In [1]: import numpy as np

In [2]: np.set_printoptions(precision=1, suppress=True, linewidth=120, sign=" ")

In [3]: K = np.loadtxt("case18.csv", delimiter=",")

In [4]: K
Out[4]: 
array([[  7.,   2.,   4.,   1.,   5.,  -4.,  -1.,  -2.,  -4.,   5.],
       [  2.,   0.,   0.,   3.,  -4.,   2.,   1.,  -2.,   3.,   2.],
       [  5.,   3.,  18.,   5.,  -2.,   1.,  -1.,  -2.,  -4.,   5.],
       [ -4.,  -4.,   1., -17.,   1.,   0.,  -2.,   0.,   3.,   2.],
       [  5.,   4.,  -2.,   4.,  14.,  -4.,   2.,   5.,   5.,   0.],
       [  3.,  -5.,   4.,   0.,  -1., -12.,   5.,   2.,  -3.,   1.],
       [  4.,   4.,   4.,   2.,   5.,   4.,  -7.,   3.,  -4.,   2.],
       [  1.,   3.,   1.,  -1.,   1.,  -3.,   3., -33.,   3.,   4.],
       [  3.,  -2.,   3.,   5.,   5.,   4.,  -2.,  -5.,   9.,  -4.],
       [  0.,   0.,  -1.,  -2.,  -1.,   3.,  -4.,  -1.,  -5., -15.]])

In [5]: K.reshape(2, -1)
Out[5]: 
array([[  7.,   2.,   4.,   1.,   5.,  -4.,  -1.,  -2.,  -4.,   5.,   2.,   0.,   0.,   3.,  -4.,   2.,   1.,  -2.,
          3.,   2.,   5.,   3.,  18.,   5.,  -2.,   1.,  -1.,  -2.,  -4.,   5.,  -4.,  -4.,   1., -17.,   1.,   0.,
         -2.,   0.,   3.,   2.,   5.,   4.,  -2.,   4.,  14.,  -4.,   2.,   5.,   5.,   0.],
       [  3.,  -5.,   4.,   0.,  -1., -12.,   5.,   2.,  -3.,   1.,   4.,   4.,   4.,   2.,   5.,   4.,  -7.,   3.,
         -4.,   2.,   1.,   3.,   1.,  -1.,   1.,  -3.,   3., -33.,   3.,   4.,   3.,  -2.,   3.,   5.,   5.,   4.,
         -2.,  -5.,   9.,  -4.,   0.,   0.,  -1.,  -2.,  -1.,   3.,  -4.,  -1.,  -5., -15.]])

In [6]: blk = K.reshape(10, 2, -1)

In [7]: np.swapaxes(blk, 1, 2)[9]
Out[7]: 
array([[  0.,   3.],
       [  0.,  -4.],
       [ -1.,  -1.],
       [ -2.,  -5.],
       [ -1., -15.]])

In [8]: np.einsum("ihd,jhd->hij", blk, blk).shape
Out[8]: (2, 10, 10)

In [9]: blk[:, 0]
Out[9]: 
array([[  7.,   2.,   4.,   1.,   5.],
       [  2.,   0.,   0.,   3.,  -4.],
       [  5.,   3.,  18.,   5.,  -2.],
       [ -4.,  -4.,   1., -17.,   1.],
       [  5.,   4.,  -2.,   4.,  14.],
       [  3.,  -5.,   4.,   0.,  -1.],
       [  4.,   4.,   4.,   2.,   5.],
       [  1.,   3.,   1.,  -1.,   1.],
       [  3.,  -2.,   3.,   5.,   5.],
       [  0.,   0.,  -1.,  -2.,  -1.]])

In [10]: blk.shape
Out[10]: (10, 2, 5)

In [11]: np.einsum("ihd,ihd->ih", blk, blk)
Out[11]: 
array([[   95.,    62.],
       [   29.,    22.],
       [  387.,    47.],
       [  323.,    17.],
       [  257.,    70.],
       [   51.,   183.],
       [   77.,    94.],
       [   13.,  1132.],
       [   72.,   142.],
       [    6.,   276.]])

In [12]: blk.sum(axis=1)
Out[12]: 
array([[  3.,   1.,   2.,  -3.,  10.],
       [  4.,   1.,  -2.,   6.,  -2.],
       [  6.,   2.,  16.,   1.,   3.],
       [ -4.,  -6.,   1., -14.,   3.],
       [  1.,   6.,   3.,   9.,  14.],
       [ -9.,   0.,   6.,  -3.,   0.],
       [  8.,  -3.,   7.,  -2.,   7.],
       [ -2.,   6., -32.,   2.,   5.],
       [  7.,  -4.,  -2.,  14.,   1.],
       [  3.,  -4.,  -2.,  -7., -16.]])
